% python3 -q
>>> import numpy as np
>>> np.set_printoptions(precision=3, suppress=True, linewidth=160)
>>> other = np.array([[1, 1], [1, -1]])
>>> rng = np.random.default_rng(7348)
>>> K = np.kron(other, np.kron(other, other))[rng.permutation(8)][:7]
>>> K
array([[ 1,  1, -1, -1,  1,  1, -1, -1],
       [ 1, -1,  1, -1, -1,  1, -1,  1],
       [ 1, -1,  1, -1,  1, -1,  1, -1],
       [ 1,  1, -1, -1, -1, -1,  1,  1],
       [ 1,  1,  1,  1, -1, -1, -1, -1],
       [ 1, -1, -1,  1, -1,  1,  1, -1],
       [ 1, -1, -1,  1,  1, -1, -1,  1]])
>>> vec = np.array([-3, 0, 2, -3, -3, 3, -3, -3])
>>> h1 = np.maximum(K @ vec, 0)
>>> K.T @ h1
array([ 14,  -2,   6, -10,  -6,  10, -14,   2])
>>> np.tanh(K @ vec)
array([ 0.999,  1.   , -0.999, -1.   ,  0.964, -0.964, -1.   ])
>>> np.maximum(K @ vec, 0) - np.maximum(-K @ vec, 0)
array([  4,   8,  -4,  -8,   2,  -2, -14])
>>> h1
array([4, 8, 0, 0, 2, 0, 0])
>>> W1 = np.array([[0, -8, -3, -1],
...     [-3, 0, 1, -7],
...     [7, -2, 6, -3],
...     [5, -2, 5, 9],
...     [3, 2, -3, -2],
...     [6, -6, -3, 7],
...     [-9, 6, -3, 8],
...     [-2, -7, 7, 7]])
>>> beta = np.array([-1, -1, 2, -1])
>>> H = np.maximum(K @ W1 + beta, 0)
>>> H
array([[ 4,  0,  0,  0],
       [14,  0,  9,  1],
       [ 0, 12,  0,  0],
       [ 0,  0,  0,  0],
       [10,  0, 13,  0],
       [ 0,  0,  0, 27],
       [ 4,  0,  7,  7]])
>>> basis = np.array([[0, 0], [0, 2], [2, 1], [0, 2]])
>>> W1 @ basis
array([[ -6, -21],
       [  2, -13],
       [ 12,  -4],
       [ 10,  19],
       [ -6,  -3],
       [ -6,  -1],
       [ -6,  25],
       [ 14,   7]])
>>> H @ basis
array([[ 0,  0],
       [18, 11],
       [ 0, 24],
       [ 0,  0],
       [26, 13],
       [ 0, 54],
       [14, 21]])
>>> data = np.load("mat.npy")
>>> data
array([[10,  9,  2,  7,  6,  2,  8,  4,  7],
       [ 9,  9,  0,  6,  3,  0,  6,  3,  6],
       [ 2,  0,  4,  2,  6,  4,  4,  2,  2],
       [ 7,  6,  2,  5,  5,  2,  6,  3,  5],
       [ 6,  3,  6,  5, 10,  6,  8,  4,  5],
       [ 2,  0,  4,  2,  6,  4,  4,  2,  2],
       [ 8,  6,  4,  6,  8,  4,  8,  4,  6],
       [ 4,  3,  2,  3,  4,  2,  4,  2,  3],
       [ 7,  6,  2,  5,  5,  2,  6,  3,  5]])
>>> Uu, sig, Vt = np.linalg.svd(data)
>>> V = Vt[:(sig > 1e-8).sum()]
>>> vec = data[4] + 4 * data[6] + rng.integers(2) * np.eye(9)[7]
>>> vec
array([38., 27., 22., 29., 42., 22., 40., 21., 29.])
>>> round(np.linalg.norm(vec - V.T @ V @ vec), 3)
np.float64(0.976)
>>> np.allclose(V.T @ V @ vec, vec)
False
>>> E = np.load("sample10.npy")
>>> E
array([[1, 0, 0, 0, 0, 0, 0, 0, 0, 0, 0],
       [9, 1, 0, 0, 0, 0, 0, 0, 0, 0, 0],
       [7, 6, 1, 0, 0, 0, 0, 0, 0, 0, 0],
       [2, 2, 0, 1, 0, 0, 0, 0, 0, 0, 0],
       [4, 3, 8, 4, 1, 0, 0, 0, 0, 0, 0],
       [9, 4, 1, 8, 9, 1, 0, 0, 0, 0, 0],
       [5, 3, 2, 0, 1, 7, 1, 0, 0, 0, 0],
       [8, 1, 3, 4, 7, 4, 2, 1, 0, 0, 0],
       [5, 8, 7, 3, 7, 1, 3, 7, 1, 0, 0],
       [9, 6, 6, 5, 5, 8, 7, 5, 0, 1, 0],
       [2, 3, 5, 7, 1, 7, 8, 3, 8, 6, 1]])
>>> W1 = np.array([[1, 0, 1],
...     [3, 3, 2],
...     [0, 1, 1],
...     [2, 0, 0],
...     [1, 0, 0],
...     [0, 1, 2],
...     [0, 3, 1],
...     [0, 2, 1],
...     [3, 3, 3],
...     [3, 2, 3],
...     [1, 3, 2]])
>>> beta = np.array([-1, 2, -1])
>>> H = np.maximum(E @ W1 + beta, 0)
>>> (H > 0).mean(axis=0)
array([0.909, 1.   , 0.909])
>>> basis = np.array([[3, 5, 6], [8, 5, 7], [4, 7, 9]])
>>> H @ basis
array([[  16,   10,   14],
       [ 113,  150,  191],
       [ 316,  358,  462],
       [ 111,  120,  155],
       [ 283,  319,  412],
       [ 339,  438,  553],
       [ 334,  374,  488],
       [ 327,  386,  497],
       [ 780,  814, 1062],
       [ 896,  954, 1246],
       [1264, 1367, 1781]])
>>> Uu, sig, Vt = np.linalg.svd(E)
>>> np.argmax(sig[:-1] / (sig[1:] + 1e-6)) + 1
np.int64(10)
>>> sig.round(3) + 0
array([34.106, 15.029,  9.843,  9.238,  7.297,  6.021,  4.135,  2.704,  0.869,  0.095,  0.   ])
>>> other = Uu[:, :10] @ np.diag(sig[:10]) @ Vt[:10]
>>> np.round(np.linalg.norm(E - other, 2), 3), np.round(sig[10], 3)
(np.float64(0.0), np.float64(0.0))
>>> round(float(np.abs(E - other).max()), 3)
0.0
>>> np.linalg.matrix_rank(E, rtol=0.05)
np.int64(8)
>>> feats = np.loadtxt("out3.csv", delimiter=",")
>>> feats
array([[0., 2., 1., 0.],
       [3., 5., 4., 3.],
       [1., 3., 2., 1.],
       [2., 4., 3., 2.],
       [1., 3., 2., 1.],
       [3., 5., 4., 3.],
       [3., 5., 4., 3.],
       [3., 5., 4., 3.],
       [0., 2., 1., 0.]])
>>> np.unravel_index(np.abs(feats).argmax(), feats.shape)
(np.int64(1), np.int64(1))
>>> feats.sum(axis=1)
array([ 3., 15.,  7., 11.,  7., 15., 15., 15.,  3.])
>>> np.linalg.matrix_rank(feats)
np.int64(2)
>>> np.diff(feats, axis=0)
array([[ 3.,  3.,  3.,  3.],
       [-2., -2., -2., -2.],
       [ 1.,  1.,  1.,  1.],
       [-1., -1., -1., -1.],
       [ 2.,  2.,  2.,  2.],
       [ 0.,  0.,  0.,  0.],
       [ 0.,  0.,  0.,  0.],
       [-3., -3., -3., -3.]])
>>> feats.mean(axis=0)
array([1.778, 3.778, 2.778, 1.778])
>>> Uu, sig, Vt = np.linalg.svd(feats)
>>> V = Vt[:(sig > 1e-8).sum()]
>>> vec = feats[5] + -1 * feats[2] + rng.integers(2) * np.eye(4)[2]
>>> vec
array([2., 2., 2., 2.])
>>> np.diag(V.T @ V)
array([0.455, 0.818, 0.273, 0.455])
>>> cov = feats.T @ feats
>>> np.trace(cov), (feats ** 2).sum()
(np.float64(309.0), np.float64(309.0))
>>> (feats @ feats.T).shape
(9, 9)
>>> np.diag(cov)
array([ 42., 142.,  83.,  42.])
>>> np.round(np.linalg.eigvalsh(cov)[::-1], 3) + 0
array([304.594,   4.406,   0.   ,   0.   ])
>>> vec = np.array([5, 5, 9, 3, 2, 6, 2, 2, 5, 1, 3])
>>> (E * vec).sum(axis=1)
array([  5,  50,  74,  23, 121, 122, 104, 128, 182, 227, 206])
>>> np.linalg.norm(E @ vec) <= np.linalg.norm(E, 2) * np.linalg.norm(vec) + 1e-9
np.True_
>>> np.einsum("ij,j->i", E, vec)
array([  5,  50,  74,  23, 121, 122, 104, 128, 182, 227, 206])
>>> E @ vec
array([  5,  50,  74,  23, 121, 122, 104, 128, 182, 227, 206])
>>> (E @ vec).argmax()
np.int64(9)
>>> E * vec
array([[ 5,  0,  0,  0,  0,  0,  0,  0,  0,  0,  0],
       [45,  5,  0,  0,  0,  0,  0,  0,  0,  0,  0],
       [35, 30,  9,  0,  0,  0,  0,  0,  0,  0,  0],
       [10, 10,  0,  3,  0,  0,  0,  0,  0,  0,  0],
       [20, 15, 72, 12,  2,  0,  0,  0,  0,  0,  0],
       [45, 20,  9, 24, 18,  6,  0,  0,  0,  0,  0],
       [25, 15, 18,  0,  2, 42,  2,  0,  0,  0,  0],
       [40,  5, 27, 12, 14, 24,  4,  2,  0,  0,  0],
       [25, 40, 63,  9, 14,  6,  6, 14,  5,  0,  0],
       [45, 30, 54, 15, 10, 48, 14, 10,  0,  1,  0],
       [10, 15, 45, 21,  2, 42, 16,  6, 40,  6,  3]])
>>> E @ np.eye(11)[1]
array([0., 1., 6., 2., 3., 4., 3., 1., 8., 6., 3.])
